In [1]: import numpy as np

In [2]: np.set_printoptions(precision=3, suppress=True, linewidth=120, legacy="1.25")

In [3]: rnd = lambda a: np.round(a, 3) + 0

In [4]: feats = np.loadtxt("m.csv", delimiter=",")

In [5]: print(feats)
[[4. 5. 4. 4. 2. 5. 3. 4. 2.]
 [5. 2. 6. 3. 4. 3. 0. 5. 2.]
 [4. 6. 0. 1. 0. 6. 6. 1. 5.]
 [4. 3. 1. 4. 5. 6. 3. 1. 3.]
 [2. 4. 0. 5. 2. 0. 4. 2. 4.]
 [5. 3. 6. 6. 0. 0. 5. 4. 4.]
 [3. 0. 6. 3. 4. 5. 6. 3. 4.]
 [4. 5. 1. 1. 2. 4. 3. 4. 2.]
 [2. 2. 5. 3. 4. 4. 4. 2. 2.]]

In [6]: # equal to its transpose

In [7]: w, V = np.linalg.eigvalsh(feats)
Traceback (most recent call last):
  Cell In[7], line 1
    w, V = np.linalg.eigvalsh(feats)
ValueError: too many values to unpack (expected 2)


In [8]: w, V = np.linalg.eigh(feats)

In [9]: print(rnd(V @ np.diag(w) @ V.T))
[[4. 5. 4. 4. 2. 5. 3. 4. 2.]
 [5. 2. 6. 3. 4. 3. 0. 5. 2.]
 [4. 6. 0. 1. 0. 6. 6. 1. 5.]
 [4. 3. 1. 4. 5. 6. 3. 1. 3.]
 [2. 4. 0. 5. 2. 0. 4. 2. 4.]
 [5. 3. 6. 6. 0. 0. 5. 4. 4.]
 [3. 0. 6. 3. 4. 5. 6. 3. 4.]
 [4. 5. 1. 1. 2. 4. 3. 4. 2.]
 [2. 2. 5. 3. 4. 4. 4. 2. 2.]]

In [10]: rnd(V.T @ V)
Out[10]: 
array([[1., 0., 0., 0., 0., 0., 0., 0., 0.],
       [0., 1., 0., 0., 0., 0., 0., 0., 0.],
       [0., 0., 1., 0., 0., 0., 0., 0., 0.],
       [0., 0., 0., 1., 0., 0., 0., 0., 0.],
       [0., 0., 0., 0., 1., 0., 0., 0., 0.],
       [0., 0., 0., 0., 0., 1., 0., 0., 0.],
       [0., 0., 0., 0., 0., 0., 1., 0., 0.],
       [0., 0., 0., 0., 0., 0., 0., 1., 0.],
       [0., 0., 0., 0., 0., 0., 0., 0., 1.]])

In [11]: rnd(np.linalg.eigvalsh(feats + 3 * np.eye(9)))
Out[11]: array([-6.61 , -4.702,  0.505,  2.092,  4.212,  5.422,  7.941,  9.185, 32.955])

In [12]: rnd(np.linalg.eigvalsh(feats @ feats))
Out[12]: array([  0.825,   1.469,   5.868,   6.225,  24.413,  38.258,  59.319,  92.351, 897.273])

In [13]: print(np.abs(V[:, -1]).round(6).argmax())
6

In [14]: print(rnd(w.sum()), np.trace(feats))
24.0 24.0

In [15]: w1 = np.array([[-2, -2, 2],
    ...:     [3, -3, -2],
    ...:     [-1, 3, 3],
    ...:     [-2, 0, 1],
    ...:     [-1, 3, -2],
    ...:     [-3, 0, -2],
    ...:     [0, 1, -1],
    ...:     [-1, 0, 2],
    ...:     [1, -2, -3]])

In [16]: b = np.array([2, -2, -2])

In [17]: H = np.maximum(feats @ w1 + b, 0)

In [18]: rnd((H > 0).mean(axis=0))
Out[18]: array([0.   , 0.333, 0.222])

In [19]: (H > 0).astype(int)
Out[19]: 
array([[0, 0, 0],
       [0, 1, 1],
       [0, 0, 0],
       [0, 0, 0],
       [0, 0, 0],
       [0, 0, 1],
       [0, 1, 0],
       [0, 0, 0],
       [0, 1, 0]])

In [20]: print(np.linalg.matrix_rank(H))
2

In [21]: Z = np.array([[-1, 0], [-2, 1], [0, -1]])

In [22]: H @ Z
Out[22]: 
array([[  0.,   0.],
       [-16.,  -7.],
       [  0.,   0.],
       [  0.,   0.],
       [  0.,   0.],
       [  0., -17.],
       [-40.,  20.],
       [  0.,   0.],
       [-30.,  15.]])

In [23]: w1 @ Z
Out[23]: 
array([[ 6, -4],
       [ 3, -1],
       [-5,  0],
       [ 2, -1],
       [-5,  5],
       [ 3,  2],
       [-2,  2],
       [ 1, -2],
       [ 3,  1]])

In [24]: (H @ Z).round(6).argmax(axis=1)
Out[24]: array([0, 1, 0, 0, 0, 0, 1, 0, 1])

In [25]: print(np.all(np.linalg.eigvalsh(feats) > 0))
False

In [26]: rnd(np.linalg.eigvalsh(feats).min())
Out[26]: -9.61

In [27]: print([round(float(np.linalg.det(feats[:i, :i])), 2) + 0 for i in range(1, 10)])
[4.0, -17.0, 64.0, 265.0, -334.0, -7476.0, -60776.0, -74444.0, 450752.0]

In [28]: w, V = np.linalg.eigh(feats)

In [29]: vec = np.array([0, 3, 7, 6, 4, 3, 2, 8, 4])

In [30]: print(np.abs(feats).sum(axis=1).max(), rnd(np.abs(w).max()))
34.0 29.955

In [31]: W0 = np.loadtxt("layer2.csv", delimiter=",")

In [32]: W0
Out[32]: 
array([[-5., -4.,  0.,  0.],
       [-5.,  3.,  0.,  0.],
       [ 0.,  0., -5., -4.],
       [ 0.,  0., -5.,  3.]])

In [33]: # 2 blocks once reordered

In [34]: rng = np.random.default_rng(54)

In [35]: M2 = W0 + rng.integers(-2, 3, (4, 2)) @ rng.integers(-2, 3, (2, 4))

In [36]: M2
Out[36]: 
array([[-5., -3.,  0.,  2.],
       [-6.,  5., -1.,  0.],
       [ 2., -2., -3.,  0.],
       [ 2., -4., -3.,  3.]])

In [37]: M2 - W0
Out[37]: 
array([[ 0.,  1.,  0.,  2.],
       [-1.,  2., -1.,  0.],
       [ 2., -2.,  2.,  4.],
       [ 2., -4.,  2.,  0.]])

In [38]: print(rnd(np.linalg.svd(M2 - W0, compute_uv=False)))
[6.851 4.008 0.    0.   ]

In [39]: u, r1 = M2[0], M2[2]

In [40]: u @ r1
Out[40]: -4.0

In [41]: u @ u
Out[41]: 38.0

In [42]: p = (u @ r1) / (u @ u) * u

In [43]: rnd(r1 - p)
Out[43]: array([ 1.474, -2.316, -3.   ,  0.211])

In [44]: rnd(np.linalg.norm(u + r1) ** 2 + np.linalg.norm(u - r1) ** 2)
Out[44]: 110.0

In [45]: np.linalg.matrix_rank(np.outer(u, r1))
Out[45]: 1

In [46]: K = np.load("case4.npy")

In [47]: print(K)
[[ 0.  0.  0. -2.]
 [ 0.  0.  0.  1.]
 [ 0.  0.  0.  0.]
 [-2.  1.  0.  0.]]

In [48]: w, V = np.linalg.eigh(K)

In [49]: vec = np.array([5, -1, 0, -2])

In [50]: (np.sign(V[:, -1].round(6)) == np.sign(V[0, -1].round(6))).astype(int)
Out[50]: array([1, 0, 0, 0])

In [51]: rnd(np.linalg.eigvalsh(K[1:, 1:]))
Out[51]: array([-1.,  0.,  1.])

In [52]: rnd(vec @ K @ vec / (vec @ vec)), rnd(w[0]), rnd(w[-1])
Out[52]: (1.467, -2.236, 2.236)

In [53]: M2 = K + rng.integers(-2, 3, (4, 2)) @ rng.integers(-2, 3, (2, 4))

In [54]: M2
Out[54]: 
array([[-2.,  0., -3., -6.],
       [ 0., -2., -4., -5.],
       [-4.,  4.,  2.,  4.],
       [-6.,  4.,  0.,  1.]])

In [55]: print(np.linalg.matrix_rank(M2 - K, tol=1e-8))
2

In [56]: rnd(np.linalg.svd(M2 - K, compute_uv=False))
Out[56]: array([10.85 ,  6.729,  0.   ,  0.   ])

In [57]: np.abs(M2 - K).sum(axis=1)
Out[57]: array([ 9., 12., 14.,  8.])

In [58]: M2 = np.array([[0, 1, 2, 2, 0, 2, 2],
    ...:     [1, 1, 2, 0, 3, 1, 1],
    ...:     [0, 2, 0, 3, 2, 3, 1],
    ...:     [0, 2, 0, 3, 0, 1, 1],
    ...:     [3, 1, 3, 3, 0, 3, 3]])

In [59]: arr = np.block([[np.zeros((5, 5)), M2], [M2.T, np.zeros((7, 7))]])

In [60]: arr
Out[60]: 
array([[0., 0., 0., 0., 0., 0., 1., 2., 2., 0., 2., 2.],
       [0., 0., 0., 0., 0., 1., 1., 2., 0., 3., 1., 1.],
       [0., 0., 0., 0., 0., 0., 2., 0., 3., 2., 3., 1.],
       [0., 0., 0., 0., 0., 0., 2., 0., 3., 0., 1., 1.],
       [0., 0., 0., 0., 0., 3., 1., 3., 3., 0., 3., 3.],
       [0., 1., 0., 0., 3., 0., 0., 0., 0., 0., 0., 0.],
       [1., 1., 2., 2., 1., 0., 0., 0., 0., 0., 0., 0.],
       [2., 2., 0., 0., 3., 0., 0., 0., 0., 0., 0., 0.],
       [2., 0., 3., 3., 3., 0., 0., 0., 0., 0., 0., 0.],
       [0., 3., 2., 0., 0., 0., 0., 0., 0., 0., 0., 0.],
       [2., 1., 3., 1., 3., 0., 0., 0., 0., 0., 0., 0.],
       [2., 1., 1., 1., 3., 0., 0., 0., 0., 0., 0., 0.]])

In [61]: theta = np.radians(135)

In [62]: R = np.eye(12)

In [63]: R[0, 0] = R[10, 10] = np.cos(theta)

In [64]: R[0, 10], R[10, 0] = -np.sin(theta), np.sin(theta)

In [65]: print(rnd(R))
[[-0.707  0.     0.     0.     0.     0.     0.     0.     0.     0.    -0.707  0.   ]
 [ 0.     1.     0.     0.     0.     0.     0.     0.     0.     0.     0.     0.   ]
 [ 0.     0.     1.     0.     0.     0.     0.     0.     0.     0.     0.     0.   ]
 [ 0.     0.     0.     1.     0.     0.     0.     0.     0.     0.     0.     0.   ]
 [ 0.     0.     0.     0.     1.     0.     0.     0.     0.     0.     0.     0.   ]
 [ 0.     0.     0.     0.     0.     1.     0.     0.     0.     0.     0.     0.   ]
 [ 0.     0.     0.     0.     0.     0.     1.     0.     0.     0.     0.     0.   ]
 [ 0.     0.     0.     0.     0.     0.     0.     1.     0.     0.     0.     0.   ]
 [ 0.     0.     0.     0.     0.     0.     0.     0.     1.     0.     0.     0.   ]
 [ 0.     0.     0.     0.     0.     0.     0.     0.     0.     1.     0.     0.   ]
 [ 0.707  0.     0.     0.     0.     0.     0.     0.     0.     0.    -0.707  0.   ]
 [ 0.     0.     0.     0.     0.     0.     0.     0.     0.     0.     0.     1.   ]]

In [66]: M2 = arr @ R.T

In [67]: np.allclose(np.linalg.norm(arr, axis=1), np.linalg.norm(M2, axis=1))
Out[67]: True

In [68]: rnd(np.linalg.det(R)), rnd(np.trace(R))
Out[68]: (1.0, 8.586)

In [69]: idx = rng.permutation(12)

In [70]: idx
Out[70]: array([10,  6, 11,  0,  5,  4,  8,  7,  3,  2,  9,  1])

In [71]: M2 = arr[idx][:, idx]

In [72]: rnd(np.sort(np.abs(np.linalg.eigvals(M2))))
Out[72]: array([0.   , 0.   , 1.182, 1.182, 1.423, 1.423, 3.42 , 3.42 , 3.792, 3.792, 9.618, 9.618])

In [73]: M2
Out[73]: 
array([[0., 0., 0., 2., 0., 3., 0., 0., 1., 3., 0., 1.],
       [0., 0., 0., 1., 0., 1., 0., 0., 2., 2., 0., 1.],
       [0., 0., 0., 2., 0., 3., 0., 0., 1., 1., 0., 1.],
       [2., 1., 2., 0., 0., 0., 2., 2., 0., 0., 0., 0.],
       [0., 0., 0., 0., 0., 3., 0., 0., 0., 0., 0., 1.],
       [3., 1., 3., 0., 3., 0., 3., 3., 0., 0., 0., 0.],
       [0., 0., 0., 2., 0., 3., 0., 0., 3., 3., 0., 0.],
       [0., 0., 0., 2., 0., 3., 0., 0., 0., 0., 0., 2.],
       [1., 2., 1., 0., 0., 0., 3., 0., 0., 0., 0., 0.],
       [3., 2., 1., 0., 0., 0., 3., 0., 0., 0., 2., 0.],
       [0., 0., 0., 0., 0., 0., 0., 0., 0., 2., 0., 3.],
       [1., 1., 1., 0., 1., 0., 0., 2., 0., 0., 3., 0.]])

In [74]: rnd(np.linalg.det(M2)), rnd(np.linalg.det(arr[idx]))
Out[74]: (0.0, 0.0)

In [75]: np.diag(M2)
Out[75]: array([0., 0., 0., 0., 0., 0., 0., 0., 0., 0., 0., 0.])

In [76]: r = np.linalg.matrix_rank(M2)

In [77]: r
Out[77]: 10

In [78]: null = np.linalg.svd(M2)[2][r:].T

In [79]: null.shape
Out[79]: (12, 2)

In [80]: rnd(M2 @ null)
Out[80]: 
array([[0., 0.],
       [0., 0.],
       [0., 0.],
       [0., 0.],
       [0., 0.],
       [0., 0.],
       [0., 0.],
       [0., 0.],
       [0., 0.],
       [0., 0.],
       [0., 0.],
       [0., 0.]])

In [81]: print(np.linalg.matrix_rank(M2.T @ M2), np.linalg.matrix_rank(M2 @ M2.T))
10 10

In [82]: print(np.all(np.linalg.eigvalsh(arr) > 0))
False

In [83]: try:
    ...:     np.linalg.cholesky(arr)
    ...: except np.linalg.LinAlgError as e:
    ...:     print(e)
    ...: 
Matrix is not positive definite

In [84]: u = np.array([1, 1, 2, 1, 0, 0, 3, 3, 1, 1, 2, 0, 3])

In [85]: data = np.array([np.roll(u, i) for i in range(13)])

In [86]: print(data)
[[1 1 2 1 0 0 3 3 1 1 2 0 3]
 [3 1 1 2 1 0 0 3 3 1 1 2 0]
 [0 3 1 1 2 1 0 0 3 3 1 1 2]
 [2 0 3 1 1 2 1 0 0 3 3 1 1]
 [1 2 0 3 1 1 2 1 0 0 3 3 1]
 [1 1 2 0 3 1 1 2 1 0 0 3 3]
 [3 1 1 2 0 3 1 1 2 1 0 0 3]
 [3 3 1 1 2 0 3 1 1 2 1 0 0]
 [0 3 3 1 1 2 0 3 1 1 2 1 0]
 [0 0 3 3 1 1 2 0 3 1 1 2 1]
 [1 0 0 3 3 1 1 2 0 3 1 1 2]
 [2 1 0 0 3 3 1 1 2 0 3 1 1]
 [1 2 1 0 0 3 3 1 1 2 0 3 1]]

In [87]: U, s, Vt = np.linalg.svd(data, full_matrices=False)

In [88]: U.shape, s.shape, Vt.shape
Out[88]: ((13, 13), (13,), (13, 13))

In [89]: rnd(np.abs(Vt[0]))
Out[89]: array([0.277, 0.277, 0.277, 0.277, 0.277, 0.277, 0.277, 0.277, 0.277, 0.277, 0.277, 0.277, 0.277])

In [90]: print(np.allclose(U * s @ Vt, data))
True

In [91]: rnd(np.sqrt((s ** 2).sum())), rnd(np.linalg.norm(data))
Out[91]: (22.804, 22.804)

In [92]: rnd(s)
Out[92]: array([18.   ,  4.799,  4.799,  4.655,  4.655,  4.635,  4.635,  4.109,  4.109,  3.261,  3.261,  2.075,  2.075])

In [93]: M2 = np.array([[-2, 8],
    ...:     [-3, -7],
    ...:     [2, 0],
    ...:     [9, 8],
    ...:     [9, -6],
    ...:     [-5, 4],
    ...:     [-6, -9],
    ...:     [-8, -1],
    ...:     [-8, -2],
    ...:     [5, 4],
    ...:     [-5, -8],
    ...:     [7, 9],
    ...:     [-7, -8]])

In [94]: np.linalg.matrix_rank(np.vstack([data, M2.T]))
Out[94]: 13

In [95]: np.linalg.matrix_rank(data @ M2)
Out[95]: 2

In [96]: print(np.einsum("ij,ij->i", data, data))
[40 40 40 40 40 40 40 40 40 40 40 40 40]

In [97]: np.vstack([data, M2.T]).shape
Out[97]: (15, 13)

In [98]: data @ M2
Out[98]: 
array([[-68, -59],
       [-14,  32],
       [ -6, -30],
       [  4,   6],
       [  2,  -8],
       [ -9, -23],
       [-50,  11],
       [-15, -31],
       [-25, -19],
       [  8,   4],
       [ 28,   4],
       [-40, -34],
       [-31,   3]])

In [99]: r = np.linalg.matrix_rank(arr)

In [100]: r
Out[100]: 10

In [101]: null = np.linalg.svd(arr)[2][r:].T

In [102]: [int(np.linalg.matrix_rank(arr[:i])) for i in range(1, len(arr) + 1)]
Out[102]: [1, 2, 3, 4, 5, 6, 7, 8, 9, 10, 10, 10]

In [103]: rnd(arr @ null)
Out[103]: 
array([[0., 0.],
       [0., 0.],
       [0., 0.],
       [0., 0.],
       [0., 0.],
       [0., 0.],
       [0., 0.],
       [0., 0.],
       [0., 0.],
       [0., 0.],
       [0., 0.],
       [0., 0.]])

In [104]: print([int(np.linalg.matrix_rank(np.delete(arr, i, axis=0))) for i in range(12)])
[9, 9, 9, 9, 9, 10, 10, 10, 10, 10, 10, 10]

In [105]: null.shape
Out[105]: (12, 2)

In [106]: np.linalg.matrix_rank(arr.T @ arr), np.linalg.matrix_rank(arr @ arr.T)
Out[106]: (10, 10)

In [107]: u = np.array([1, 2, 0])

In [108]: np.cross(data[3, :3], data[2, :3])
Out[108]: array([-9, -2,  6])

In [109]: np.convolve(data[3], u)
Out[109]: array([2, 4, 3, 7, 3, 4, 5, 2, 0, 3, 9, 7, 3, 2, 0])

In [110]: gram = data.T @ data

In [111]: np.trace(gram), (data ** 2).sum()
Out[111]: (520, 520)

In [112]: np.linalg.matrix_rank(gram)
Out[112]: 13

In [113]: u = np.array([0, 3, 2, 2, 3, 3, 2, 1, 1])

In [114]: A = u[np.abs(np.subtract.outer(np.arange(9), np.arange(9)))]

In [115]: print(A)
[[0 3 2 2 3 3 2 1 1]
 [3 0 3 2 2 3 3 2 1]
 [2 3 0 3 2 2 3 3 2]
 [2 2 3 0 3 2 2 3 3]
 [3 2 2 3 0 3 2 2 3]
 [3 3 2 2 3 0 3 2 2]
 [2 3 3 2 2 3 0 3 2]
 [1 2 3 3 2 2 3 0 3]
 [1 1 2 3 3 2 2 3 0]]

In [116]: O, R = np.linalg.qr(A)

In [117]: rnd(O.T @ O)
Out[117]: 
array([[1., 0., 0., 0., 0., 0., 0., 0., 0.],
       [0., 1., 0., 0., 0., 0., 0., 0., 0.],
       [0., 0., 1., 0., 0., 0., 0., 0., 0.],
       [0., 0., 0., 1., 0., 0., 0., 0., 0.],
       [0., 0., 0., 0., 1., 0., 0., 0., 0.],
       [0., 0., 0., 0., 0., 1., 0., 0., 0.],
       [0., 0., 0., 0., 0., 0., 1., 0., 0.],
       [0., 0., 0., 0., 0., 0., 0., 1., 0.],
       [0., 0., 0., 0., 0., 0., 0., 0., 1.]])

In [118]: rnd(O @ R)
Out[118]: 
array([[0., 3., 2., 2., 3., 3., 2., 1., 1.],
       [3., 0., 3., 2., 2., 3., 3., 2., 1.],
       [2., 3., 0., 3., 2., 2., 3., 3., 2.],
       [2., 2., 3., 0., 3., 2., 2., 3., 3.],
       [3., 2., 2., 3., 0., 3., 2., 2., 3.],
       [3., 3., 2., 2., 3., 0., 3., 2., 2.],
       [2., 3., 3., 2., 2., 3., 0., 3., 2.],
       [1., 2., 3., 3., 2., 2., 3., 0., 3.],
       [1., 1., 2., 3., 3., 2., 2., 3., 0.]])

In [119]: rnd(np.abs(np.diag(R)))
Out[119]: array([6.403, 4.561, 3.753, 3.458, 2.915, 2.655, 2.296, 1.313, 0.638])

In [120]: np.allclose(R.T @ R, A.T @ A)
Out[120]: True

In [121]: rnd(abs(R[0, 0])), rnd(np.linalg.norm(A[:, 0]))
Out[121]: (6.403, 6.403)
